$ ipython --no-banner

In [1]: import numpy as np

In [2]: np.set_printoptions(precision=3, suppress=True, linewidth=200, sign=" ")

In [3]: X = np.load("block13.npy")

In [4]: X
Out[4]: 
array([[ 0, -3, -2, -1,  2,  0,  1,  0],
       [ 0, -9, -6, -3,  6,  0,  3,  0],
       [ 0, -9, -6, -3,  6,  0,  3,  0],
       [ 0, -3, -2, -1,  2,  0,  1,  0],
       [ 0, -9, -6, -3,  6,  0,  3,  0],
       [ 0, -9, -6, -3,  6,  0,  3,  0],
       [ 0, -3, -2, -1,  2,  0,  1,  0]])

In [5]: x = np.array([-2, 3, -2, -1, 3, 2, 2, 2])

In [6]: h = np.maximum(X @ x, 0)

In [7]: print(np.maximum(X @ (3 * x), 0))
[ 12  36  36  12  36  36  12]

In [8]: np.maximum(X @ x, 0) - np.maximum(-X @ x, 0)
Out[8]: array([  4,  12,  12,   4,  12,  12,   4])

In [9]: np.round(np.linalg.norm(X, 2) / np.linalg.norm(X), 3)
Out[9]: np.float64(1.0)

In [10]: np.linalg.matrix_rank(X, rtol=0.1)
Out[10]: np.int64(1)

In [11]: np.argsort(-np.linalg.norm(X, axis=0).round(6), kind="stable")[:3]
Out[11]: array([ 1,  2,  4])

In [12]: W0 = np.array([[0, 0, 0, 0, 0, 0],
    ...:     [0, 0, 0, 0, 0, 0],
    ...:     [0, 0, -3, 0, 0, 0],
    ...:     [0, 0, 0, 2, 0, 0],
    ...:     [0, 0, 0, 0, -2, 0],
    ...:     [0, 0, 0, 0, 0, -4]])

In [13]: W0 @ W0
Out[13]: 
array([[  0,   0,   0,   0,   0,   0],
       [  0,   0,   0,   0,   0,   0],
       [  0,   0,   9,   0,   0,   0],
       [  0,   0,   0,   4,   0,   0],
       [  0,   0,   0,   0,   4,   0],
       [  0,   0,   0,   0,   0,  16]])

In [14]: np.allclose(W0, W0.T)
Out[14]: True

In [15]: round(np.abs(np.linalg.eigvals(W0)).max(), 3)
Out[15]: np.float64(4.0)

In [16]: np.trace(W0)
Out[16]: np.int64(-7)

In [17]: rk = np.linalg.matrix_rank(W0)

In [18]: print(rk)
4

In [19]: ns = np.linalg.svd(W0)[2][rk:].T

In [20]: print([int(np.linalg.matrix_rank(np.delete(W0, i, axis=0))) for i in range(6)])
[4, 4, 3, 3, 3, 3]

In [21]: np.linalg.matrix_rank(W0.T @ W0), np.linalg.matrix_rank(W0 @ W0.T)
Out[21]: (np.int64(4), np.int64(4))

In [22]: [int(np.linalg.matrix_rank(W0[:, :j + 1])) for j in range(6)]
Out[22]: [0, 0, 1, 2, 3, 4]

In [23]: ns.shape
Out[23]: (6, 2)

In [24]: ns @ ns.T
Out[24]: 
array([[ 1.,  0.,  0.,  0.,  0.,  0.],
       [ 0.,  1.,  0.,  0.,  0.,  0.],
       [ 0.,  0.,  0.,  0.,  0.,  0.],
       [ 0.,  0.,  0.,  0.,  0.,  0.],
       [ 0.,  0.,  0.,  0.,  0.,  0.],
       [ 0.,  0.,  0.,  0.,  0.,  0.]])

In [25]: J = np.loadtxt("layer12.csv", delimiter=",")

In [26]: J
Out[26]: 
array([[  0.3,   0.1,   0.3,   1.1,  -1.2,  -1.5],
       [ -0.5,   0.7,   0. ,  -0.3,  -1.4,  -0.2],
       [  0.9,   0.3,  -0.1,   1.2,   1.4,   1.3],
       [-16. ,   2. , -40. ,  -8. ,  12. ,  -8. ],
       [ -0.7,   0.4,  -1.1,  -0.6,   0.4,   0.8],
       [  0.4,   0.1,   0.3,  -0.4,  -0.4,   0.1],
       [ -0.4,   1.7,   0.3,  -0.1,   2.6,   0.1],
       [ -0.9,  -0.4,   0.2,   0.2,   1.2,  -0.9],
       [ -0.7,   1.2,  -1.1,   1.1,   1.1,   1. ],
       [  1.7,  -0.8,  -0.6,   0.9,   0.5,  -0.8],
       [  1.3,  -1.5,  -0.6,  -2.3,  -1.6,  -0.9],
       [ -1.8,  -0.7,  -1. ,  -0.1,  -0.3,  -0.7],
       [  1.2,  -0.4,   0.1,  -0.2,   0.2,  -0.7],
       [  0.3,   0.8,   1.8,   1.7,  -0.4,   0.5],
       [ -1. ,   0.1,   1. ,   1. ,   0. ,   1.3],
       [ -0.4,   1.5,   0.3,   0.5,  -1.9,  -0.6],
       [ -0.7,   1.6,   0. ,  -1. ,   1.2,   0. ],
       [ -0.8,   0.4,  -1.1,  -0.4,   0. ,  -1.8],
       [  0.5,  -0.3,   0.4,  -0.9,   1.2,   1.7],
       [  0.1,  -0.2,   0.1,  -0.1,   0.1,  -1.5],
       [  1.4,  -0.6,   0.7,  -0.1,   1. ,  -1.2],
       [ -1.6,  -0.8,  -0.1,  -0.9,  -1.2,  -0.8],
       [  2.4,  -0.5,  -0.6,   0.7,   0.5,  -0.4],
       [  0.4,   0.1,   0.5,  -0.7,  -0.7,   1. ],
       [ -1.5,   2.3,   0.3,   0.3,  -0.6,  -0.9],
       [  0.3,  -0.4,   1.1,   0.5,   2.4,   0.8],
       [ -1.8,   0.1,  -1. ,  -1.2,   0.9,   1. ],
       [  0. ,  -1. ,   0.7,  -1.3,  -1.1,   2.1],
       [  0.6,  -1.5,  -0.5,   1.9,  -1.1,   0.5],
       [ -0.8,   0.1,   0.8,   1.6,   0.5,   0.1],
       [  0.5,  -2.3,   1.5,   0.5,  -0.2,  -0.6],
       [ -0.2,   0.5,   1. ,  -0.1,  -2.6,   0.4]])

In [27]: lab = J[:, 4] > np.median(J[:, 4])

In [28]: f = J[lab].mean(axis=0) - J[~lab].mean(axis=0)

In [29]: np.argsort(-np.abs(f).round(6), kind="stable")
Out[29]: array([ 2,  4,  0,  3,  1,  5])

In [30]: f
Out[30]: array([-0.594,  0.312, -2.825, -0.406,  2.619, -0.288])
